$ ipython --no-banner

In [1]: import numpy as np

In [2]: import numpy.linalg as la

In [3]: np.set_printoptions(precision=1, suppress=True, linewidth=100)

In [4]: def tidy(a):
   ...:     return np.round(a, 1) + 0
   ...: 

In [5]: W0 = np.array([[-1.0, 3.0, 0.0, 0.0, 0.0, 0.0],
   ...:     [3.0, 1.0, 3.0, 0.0, 0.0, 0.0],
   ...:     [0.0, 3.0, 1.0, 3.0, 0.0, 0.0],
   ...:     [0.0, 0.0, 3.0, 0.0, 3.0, 0.0],
   ...:     [0.0, 0.0, 0.0, 3.0, 1.0, 3.0],
   ...:     [0.0, 0.0, 0.0, 0.0, 3.0, 2.0]])

In [6]: def softmax(z):
   ...:     e = np.exp(z - z.max(axis=-1, keepdims=True))
   ...:     return e / e.sum(axis=-1, keepdims=True)
   ...: 

In [7]: print(tidy(softmax(W0[2] + -2)))
[0.  0.4 0.1 0.4 0.  0. ]

In [8]: att = W0 @ W0.T / np.sqrt(6)

In [9]: print(tidy(softmax(att)[2] @ W0))
[0.  2.9 1.  2.9 0.  0. ]

In [10]: print(tidy(softmax(att + np.triu(np.full(att.shape, -np.inf), 1))))
[[1.  0.  0.  0.  0.  0. ]
 [0.  1.  0.  0.  0.  0. ]
 [0.  0.  1.  0.  0.  0. ]
 [0.  0.  0.  1.  0.  0. ]
 [0.  0.  0.  0.  1.  0. ]
 [0.  0.  0.  0.1 0.1 0.7]]

In [11]: gram = W0.T @ W0

In [12]: print(tidy(la.svd(W0, compute_uv=False) ** 2))
[37.9 23.2 22.2 10.6  3.6  0.5]

In [13]: print(np.diag(gram))
[10. 19. 19. 18. 19. 13.]

In [14]: other = np.array([[1, 2], [4, 1], [0, 3], [3, 4], [5, 3], [4, 1]])

In [15]: print(np.vstack([W0, other.T]).shape)
(8, 6)

In [16]: print(np.einsum("ij,ij->i", W0, W0))
[10. 19. 19. 18. 19. 13.]

In [17]: print(la.matrix_rank(W0 @ other))
2

In [18]: theta = np.radians(161)

In [19]: R = np.eye(6)

In [20]: R[4, 4] = R[3, 3] = np.cos(theta)

In [21]: R[4, 3], R[3, 4] = -np.sin(theta), np.sin(theta)

In [22]: print(tidy(R))
[[ 1.   0.   0.   0.   0.   0. ]
 [ 0.   1.   0.   0.   0.   0. ]
 [ 0.   0.   1.   0.   0.   0. ]
 [ 0.   0.   0.  -0.9  0.3  0. ]
 [ 0.   0.   0.  -0.3 -0.9  0. ]
 [ 0.   0.   0.   0.   0.   1. ]]

In [23]: other = W0 @ R.T

In [24]: print(tidy(la.det(R)), tidy(np.trace(R)))
1.0 2.1

In [25]: print(np.allclose(W0 @ W0.T, other @ other.T))
True

In [26]: print(tidy(other))
[[-1.   3.   0.   0.   0.   0. ]
 [ 3.   1.   3.   0.   0.   0. ]
 [ 0.   3.   1.  -2.8 -1.   0. ]
 [ 0.   0.   3.   1.  -2.8  0. ]
 [ 0.   0.   0.  -2.5 -1.9  3. ]
 [ 0.   0.   0.   1.  -2.8  2. ]]

In [27]: print(tidy(np.abs(other - W0).max(axis=0)))
[0.  0.  0.  5.8 5.8 0. ]

In [28]: data = np.array([[-2, 3, 0, 0], [-4, 2, 0, 0], [0, 0, -2, 3], [0, 0, -4, 2]])

In [29]: rng = np.random.default_rng(9041)

In [30]: lab = rng.permutation(6)

In [31]: print(lab)
[0 4 3 5 2 1]

In [32]: other = W0[lab][:, lab]

In [33]: print(other)
[[-1.  0.  0.  0.  0.  3.]
 [ 0.  1.  3.  3.  0.  0.]
 [ 0.  3.  0.  0.  3.  0.]
 [ 0.  3.  0.  2.  0.  0.]
 [ 0.  0.  3.  0.  1.  3.]
 [ 3.  0.  0.  0.  3.  1.]]

In [34]: print(tidy(la.det(other)), tidy(la.det(W0[lab])))
-612.0 -612.0

In [35]: print(np.allclose(other, W0))
False

In [36]: print(np.diag(other))
[-1.  1.  0.  2.  1.  1.]

In [37]: other = la.inv(data)

In [38]: print(tidy(other))
[[ 0.2 -0.4  0.   0. ]
 [ 0.5 -0.2  0.   0. ]
 [ 0.   0.   0.2 -0.4]
 [ 0.   0.   0.5 -0.2]]

In [39]: print(tidy(la.cond(data)))
3.9

In [40]: print(tidy(la.slogdet(data)[0]))
1.0

In [41]: print(data @ other)
[[1. 0. 0. 0.]
 [0. 1. 0. 0.]
 [0. 0. 1. 0.]
 [0. 0. 0. 1.]]

In [42]: print(tidy(la.inv(other)))
[[-2.  3.  0.  0.]
 [-4.  2.  0.  0.]
 [ 0.  0. -2.  3.]
 [ 0.  0. -4.  2.]]

In [43]: print(tidy(other @ other))
[[-0.1  0.   0.   0. ]
 [ 0.  -0.1  0.   0. ]
 [ 0.   0.  -0.1  0. ]
 [ 0.   0.   0.  -0.1]]

In [44]: print((other != 0).astype(int))
[[1 1 0 0]
 [1 1 0 0]
 [0 0 1 1]
 [0 0 1 1]]

In [45]: print(np.flatnonzero(la.matrix_power((other != 0) + (other.T != 0) + np.eye(4), 4)[2]))
[2 3]

In [46]: print(tidy(np.sort(la.eigvals(other).real)))
[0. 0. 0. 0.]

In [47]: x = np.array([1, 0, 1, 1])

In [48]: target = data @ x

In [49]: print(target)
[-2 -4  1 -2]

In [50]: print(tidy(la.solve(data, data[:, 3])))
[0. 0. 0. 1.]

In [51]: print(tidy(la.solve(data, target + data[:, 0])))
[2. 0. 1. 1.]

In [52]: print(tidy(la.solve(data.T, data[0])))
[1. 0. 0. 0.]

In [53]: print(tidy(la.solve(data, target)))
[1. 0. 1. 1.]

In [54]: feats = np.load("m.npy")

In [55]: print(feats)
[[ 3  9  4  3]
 [ 1 -8  5 -5]
 [ 7 -3  6 -1]
 [ 2  5 -9 -7]]

In [56]: gram = feats.T @ feats

In [57]: print(np.trace(gram), (feats ** 2).sum())
484 484

In [58]: print(gram)
[[ 63   8  41 -17]
 [  8 179 -67  35]
 [ 41 -67 158  44]
 [-17  35  44  84]]

In [59]: other = la.invert(feats)
---------------------------------------------------------------------------
AttributeError                            Traceback (most recent call last)
Cell In[59], line 1
----> 1 other = la.invert(feats)

AttributeError: module 'numpy.linalg' has no attribute 'invert'

In [60]: other = la.inv(feats)

In [61]: print(tidy(la.slogdet(feats)[0]))
-1.0

In [62]: print((np.abs(other) > 1e-9).astype(int))
[[1 1 1 1]
 [1 1 1 1]
 [1 1 1 1]
 [1 1 1 1]]

In [63]: print(tidy(la.inv(other)))
[[ 3.  9.  4.  3.]
 [ 1. -8.  5. -5.]
 [ 7. -3.  6. -1.]
 [ 2.  5. -9. -7.]]

In [64]: lab = rng.permutation(4)

In [65]: other = feats[:, lab] * rng.choice([-1, 1], 4)

In [66]: print(other)
[[ 9 -4 -3 -3]
 [-8 -5 -1  5]
 [-3 -6 -7  1]
 [ 5  9 -2  7]]

In [67]: U, _, Vt = la.svd(feats.T @ other)

In [68]: print(lab)
[1 2 0 3]

In [69]: print(tidy(la.lstsq(feats, other)[0]))
[[ 0.  0. -1.  0.]
 [ 1.  0.  0.  0.]
 [ 0. -1.  0.  0.]
 [ 0.  0.  0. -1.]]

In [70]: print(np.allclose(feats, feats.T))
False

In [71]: print(tidy(np.sort(np.abs(la.eigvals(feats)))))
[ 6.7  6.7 10.5 10.9]

In [72]: print(np.allclose(feats @ feats.T, feats.T @ feats))
False

In [73]: la.determinant(feats)
---------------------------------------------------------------------------
AttributeError                            Traceback (most recent call last)
Cell In[73], line 1
----> 1 la.determinant(feats)

AttributeError: module 'numpy.linalg' has no attribute 'determinant'

In [74]: feats.inv()
---------------------------------------------------------------------------
AttributeError                            Traceback (most recent call last)
Cell In[74], line 1
----> 1 feats.inv()

AttributeError: 'numpy.ndarray' object has no attribute 'inv'

In [75]: X = np.load("sample13.npy")

In [76]: print(X)
[[ 2.5  8.8  6.1  0.2]
 [ 1.8  9.8  5.5  0. ]
 [ 3.   7.9  4.5  0.3]
 [ 2.4  9.3  5.1  0.1]
 [ 2.8  9.6  5.9  2.2]
 [ 3.4  7.7  7.1  0.1]
 [ 4.  10.1  6.2 -0.1]
 [ 2.1  8.5  8.1  1.2]
 [ 1.8  9.8  7.1  0.8]
 [ 2.4 10.2  5.7  0.2]
 [ 4.8  9.6  7.7 -0.2]]

In [77]: dist = la.norm(X[:, None] - X[None], axis=-1)

In [78]: print(tidy(la.norm(X - X.mean(axis=0), axis=1)))
[0.6 1.5 2.2 1.3 1.8 1.8 1.6 2.2 1.5 1.2 2.6]

In [79]: print(dist.shape)
(11, 11)

In [80]: Xc = X - X.mean(axis=0)

In [81]: vecs = la.svd(Xc)[2][:1]

In [82]: other = Xc - Xc @ vecs.T @ vecs

In [83]: print(tidy(np.cov(Xc @ vecs.T, rowvar=False)))
1.4

In [84]: print(tidy(other.std(axis=0)))
[0.7 0.8 0.4 0.7]

In [85]: W2 = X[[0, 10]].astype(float)

In [86]: for _ in range(3):
    ...:     lab = la.norm(X[:, None] - W2, axis=-1).argmin(axis=1)
    ...:     W2 = np.array([X[lab == j].mean(axis=0) for j in range(2)])
    ...: 

In [87]: print(lab)
[0 0 0 0 0 0 1 0 0 0 1]

In [88]: print(tidy(W2[1] - W2[0]))
[ 1.9  0.8  0.8 -0.7]

In [89]: print(tidy(W2))
[[ 2.5  9.1  6.1  0.6]
 [ 4.4  9.8  7.  -0.2]]

In [90]: U, sv, Vt = la.svd(X)

In [91]: print(tidy(sv))
[38.3  3.4  3.   1.9]

In [92]: other = U[:, :1] @ np.diag(sv[:1]) @ Vt[:1]

In [93]: print(la.matrix_rank(X, rtol=0.05))
3

In [94]: K = np.load("mat.npy")

In [95]: print(K)
[[ 1  0  0  0  0  0]
 [ 0  0  0  0  0  0]
 [ 0  0 -1  0  0  0]
 [ 0  0  0  0  0 -2]]

In [96]: gram = np.cov(X, rowvar=False)

In [97]: print(np.median(X, axis=0))
[2.5 9.6 6.1 0.2]

In [98]: print(tidy(np.corrcoef(X.T)))
[[ 1.   0.   0.2 -0.3]
 [ 0.   1.   0.   0. ]
 [ 0.2  0.   1.   0.1]
 [-0.3  0.   0.1  1. ]]

In [99]: print(tidy(np.polyfit(X[:, 3], X[:, 0], 1)))
[-0.5  3. ]

In [100]: print(gram.shape)
(4, 4)

In [101]: print(np.argwhere(np.triu(np.abs(np.corrcoef(X.T)) > 0.8, 1)))
[]

In [102]: print(K.T @ K)
[[1 0 0 0 0 0]
 [0 0 0 0 0 0]
 [0 0 1 0 0 0]
 [0 0 0 0 0 0]
 [0 0 0 0 0 0]
 [0 0 0 0 0 4]]

In [103]: print(tidy(la.norm(K, axis=0)))
[1. 0. 1. 0. 0. 2.]

In [104]: O, _ = la.qr(np.array([[-0.3, -2.2, 0.6, 0.6],
     ...:     [0.5, -0.4, 0.3, 0.5],
     ...:     [1.6, 0.4, -1.3, 0.9],
     ...:     [0.1, -0.7, -1.3, 0.8]]))

In [105]: E = 2 * O

In [106]: print(tidy(E))
[[-0.4 -1.8  0.4 -0.6]
 [ 0.6 -0.5  0.9  1.6]
 [ 1.9 -0.1 -0.1 -0.7]
 [ 0.1 -0.6 -1.7  0.7]]

In [107]: other = E / np.sqrt((E ** 2).mean(axis=1, keepdims=True))

In [108]: print(la.matrix_rank(other) == la.matrix_rank(E))
True

In [109]: print(tidy(other[3]))
[ 0.1 -0.6 -1.7  0.7]

In [110]: print(tidy(la.pinv(E)))
[[-0.1  0.1  0.5  0. ]
 [-0.5 -0.1  0.  -0.2]
 [ 0.1  0.2  0.  -0.4]
 [-0.2  0.4 -0.2  0.2]]

In [111]: print(tidy(la.norm(E, axis=0)))
[2. 2. 2. 2.]

In [112]: print(tidy(E @ E.T))
[[4. 0. 0. 0.]
 [0. 4. 0. 0.]
 [0. 0. 4. 0.]
 [0. 0. 0. 4.]]

In [113]: blk = np.stack([E, -1 * E, E[::-1]])

In [114]: print(tidy(la.det(blk)))
[-16. -16. -16.]

In [115]: print(tidy(np.einsum("bij,cij->bc", blk, blk)))
[[ 16. -16.   0.]
 [-16.  16.   0.]
 [  0.   0.  16.]]

In [116]: print(blk.shape)
(3, 4, 4)

In [117]: print(tidy(blk.sum(axis=0)))
[[ 0.1 -0.6 -1.7  0.7]
 [ 1.9 -0.1 -0.1 -0.7]
 [ 0.6 -0.5  0.9  1.6]
 [-0.4 -1.8  0.4 -0.6]]

In [118]: print(la.matrix_rank(blk))
[4 4 4]

In [119]: J = np.load("block19.npy")

In [120]: print(J)
[[ 21.8 -21.3  -4.7  -1. ]
 [ -3.5  10.9 -15.3   3.4]
 [-12.5   8.9  -9.5  14.4]
 [ 13.1 -21.1  42.1  -8. ]
 [-31.1 -12.4  16.6  23.5]
 [-22.2   2.1  -7.   11.6]
 [ 11.6 -19.   43.  -15.7]
 [  1.6   3.  -16.5   7.1]
 [ -8.3  -3.2   9.8   6.1]
 [-23.6 -12.3 -11.9  12.9]
 [  8.3  16.2 -38.1  -1.9]
 [ -2.2  11.    7.8   4.8]
 [-13.7   1.5 -16.8  10.5]
 [ 14.6   1.1 -13.1  -1. ]
 [  3.5   5.1 -16.7  -6.8]
 [ 21.   -6.4  14.9 -29.2]
 [-10.2  -0.2  24.    7.6]
 [ -1.7   6.4   2.   -1.7]
 [ -2.   -3.4   0.6   3.7]
 [ -0.5 -10.7 -17.4   5.4]]

In [121]: print(np.abs(J).max())
43.0

In [122]: print(tidy(J.sum(axis=0)))
[-36.  -43.8  -6.2  45.7]

In [123]: print(tidy(J.mean(axis=0)))
[-1.8 -2.2 -0.3  2.3]

In [124]: J[20]
---------------------------------------------------------------------------
IndexError                                Traceback (most recent call last)
Cell In[124], line 1
----> 1 J[20]

IndexError: index 20 is out of bounds for axis 0 with size 20

In [125]: print(np.count_nonzero(J))
80

In [126]: print(J.shape)
(20, 4)

In [127]: print(tidy(J.sum(axis=1)))
[ -5.2  -4.5   1.3  26.1  -3.4 -15.5  19.9  -4.8   4.4 -34.9 -15.5  21.4 -18.5   1.6 -14.9   0.3
  21.2   5.   -1.1 -23.2]

In [128]: print(tidy(la.norm(J)))
131.3
